$ ipython --no-banner

In [1]: import numpy as np

In [2]: np.set_printoptions(precision=2, suppress=True, linewidth=200, floatmode="fixed")

In [3]: rd = lambda a: np.round(a, 2) + 0

In [4]: data = np.load("dump.npy")

In [5]: rd(data)
Out[5]: 
array([[-0.03, -0.55,  0.12, -0.34,  0.33, -0.46],
       [ 0.58,  0.22, -0.06, -0.36,  0.34,  0.46],
       [ 0.03, -0.04, -0.67, -0.06,  0.22,  0.03],
       [ 0.07, -0.04,  0.30, -0.68,  0.00, -0.04],
       [ 0.65, -0.06,  0.05,  0.02, -0.65, -0.26],
       [ 0.38,  0.25,  0.24,  0.43,  0.53, -0.34],
       [ 0.00,  0.04,  0.38,  0.10,  0.14, -0.08],
       [-0.03, -0.34,  0.44,  0.19,  0.00,  0.61],
       [-0.31,  0.68,  0.21, -0.25, -0.09, -0.11]])

In [6]: x = np.array([-3, -1, 3, 1, 1, 2])

In [7]: rhs = data @ x

In [8]: rd(np.linalg.pinv(data) @ data)
Out[8]: 
array([[1.00, 0.00, 0.00, 0.00, 0.00, 0.00],
       [0.00, 1.00, 0.00, 0.00, 0.00, 0.00],
       [0.00, 0.00, 1.00, 0.00, 0.00, 0.00],
       [0.00, 0.00, 0.00, 1.00, 0.00, 0.00],
       [0.00, 0.00, 0.00, 0.00, 1.00, 0.00],
       [0.00, 0.00, 0.00, 0.00, 0.00, 1.00]])

In [9]: rd(np.linalg.lstsq(data, rhs)[0])
Out[9]: array([-3.00, -1.00,  3.00,  1.00,  1.00,  2.00])

In [10]: rd(np.linalg.solve(data.T @ data, data.T @ rhs))
Out[10]: array([-3.00, -1.00,  3.00,  1.00,  1.00,  2.00])

In [11]: rd(rhs)
Out[11]: array([ 0.09, -1.25, -1.85, -0.03, -2.89, -0.37,  1.17,  3.17,  0.28])

In [12]: rng = np.random.default_rng(60)

In [13]: rhs = rhs + 0.3 * rng.normal(size=9)

In [14]: rd(rhs)
Out[14]: array([-0.23, -1.36, -1.61, -0.41, -3.28, -0.04,  1.52,  3.69,  0.23])

In [15]: b, *_ = np.linalg.lstsq(data, rhs)

In [16]: rd(b)
Out[16]: array([-3.20, -0.94,  3.11,  1.66,  1.38,  2.40])

In [17]: rd(data.T @ (rhs - data @ b))
Out[17]: array([0.00, 0.00, 0.00, 0.00, 0.00, 0.00])

In [18]: rd(np.linalg.norm(rhs - data @ b))
Out[18]: np.float64(0.4)

In [19]: rd(data.sum(axis=0))
Out[19]: array([ 1.33,  0.17,  1.00, -0.94,  0.81, -0.20])

In [20]: rd(np.abs(data).max())
Out[20]: np.float64(0.68)

In [21]: data.shape
Out[21]: (9, 6)

In [22]: other = np.c_[data[:, :4] @ np.array([[1, 1, 0, 0], [2, 0, 0, 1], [2, 0, 0, 2], [0, 0, 2, 0]]), np.array([-3, 0, -3, -3, 3, -1, 0, 2, -1])]

In [23]: rd(other)
Out[23]: 
array([[-0.89, -0.03, -0.68, -0.31, -3.00],
       [ 0.90,  0.58, -0.72,  0.10,  0.00],
       [-1.38,  0.03, -0.12, -1.38, -3.00],
       [ 0.60,  0.07, -1.35,  0.57, -3.00],
       [ 0.62,  0.65,  0.05,  0.03,  3.00],
       [ 1.36,  0.38,  0.85,  0.74, -1.00],
       [ 0.84,  0.00,  0.21,  0.80,  0.00],
       [ 0.17, -0.03,  0.39,  0.54,  2.00],
       [ 1.47, -0.31, -0.50,  1.09, -1.00]])

In [24]: rd(np.linalg.norm(np.linalg.qr(data)[0].T @ other, axis=0) ** 2 / ((other ** 2).sum(axis=0) + 1e-12))
Out[24]: array([1.00, 1.00, 1.00, 1.00, 0.91])

In [25]: np.linalg.matrix_rank(other)
Out[25]: np.int64(5)

In [26]: rd(np.linalg.lstsq(data, other[:, 0])[0])
Out[26]: array([1.00, 2.00, 2.00, 0.00, 0.00, 0.00])

In [27]: M = np.loadtxt("x.csv", delimiter=",")

In [28]: M
Out[28]: 
array([[ 1.10, -1.00,  1.30],
       [ 0.10, -6.00,  0.80],
       [-0.60, -4.00,  0.40],
       [ 1.70, -9.50, -0.10],
       [-1.10,  2.00,  1.50]])

In [29]: # column 1 dominates

In [30]: rd(np.linalg.svd(data, compute_uv=False))
Out[30]: array([1.00, 1.00, 1.00, 1.00, 1.00, 1.00])

In [31]: rd(np.linalg.pinv(data))
Out[31]: 
array([[-0.03,  0.58,  0.03,  0.07,  0.65,  0.38,  0.00, -0.03, -0.31],
       [-0.55,  0.22, -0.04, -0.04, -0.06,  0.25,  0.04, -0.34,  0.68],
       [ 0.12, -0.06, -0.67,  0.30,  0.05,  0.24,  0.38,  0.44,  0.21],
       [-0.34, -0.36, -0.06, -0.68,  0.02,  0.43,  0.10,  0.19, -0.25],
       [ 0.33,  0.34,  0.22,  0.00, -0.65,  0.53,  0.14,  0.00, -0.09],
       [-0.46,  0.46,  0.03, -0.04, -0.26, -0.34, -0.08,  0.61, -0.11]])

In [32]: other = np.array([[2, 0, 1], [2, 0, 2], [1, 2, 2]])

In [33]: rd(np.einsum("ik,kj->ij", M, other))
Out[33]: 
array([[  1.50,   2.60,   1.70],
       [-11.00,   1.60, -10.30],
       [ -8.80,   0.80,  -7.80],
       [-15.70,  -0.20, -17.50],
       [  3.30,   3.00,   5.90]])

In [34]: rd(np.einsum("ij,ij->i", M, M))
Out[34]: array([ 3.90, 36.65, 16.52, 93.15,  7.46])

In [35]: rd(other.T @ M.T)
Out[35]: 
array([[  1.50, -11.00,  -8.80, -15.70,   3.30],
       [  2.60,   1.60,   0.80,  -0.20,   3.00],
       [  1.70, -10.30,  -7.80, -17.50,   5.90]])

In [36]: hat = M @ np.linalg.solve(M.T @ M, M.T)

In [37]: rd(hat)
Out[37]: 
array([[ 0.83,  0.04, -0.27,  0.15,  0.21],
       [ 0.04,  0.40,  0.35,  0.27,  0.21],
       [-0.27,  0.35,  0.44,  0.09,  0.20],
       [ 0.15,  0.27,  0.09,  0.71, -0.32],
       [ 0.21,  0.21,  0.20, -0.32,  0.63]])

In [38]: rd(np.linalg.eigvalsh(hat))
Out[38]: array([0.00, 0.00, 1.00, 1.00, 1.00])

In [39]: rd(np.diag(hat))
Out[39]: array([0.83, 0.40, 0.44, 0.71, 0.63])
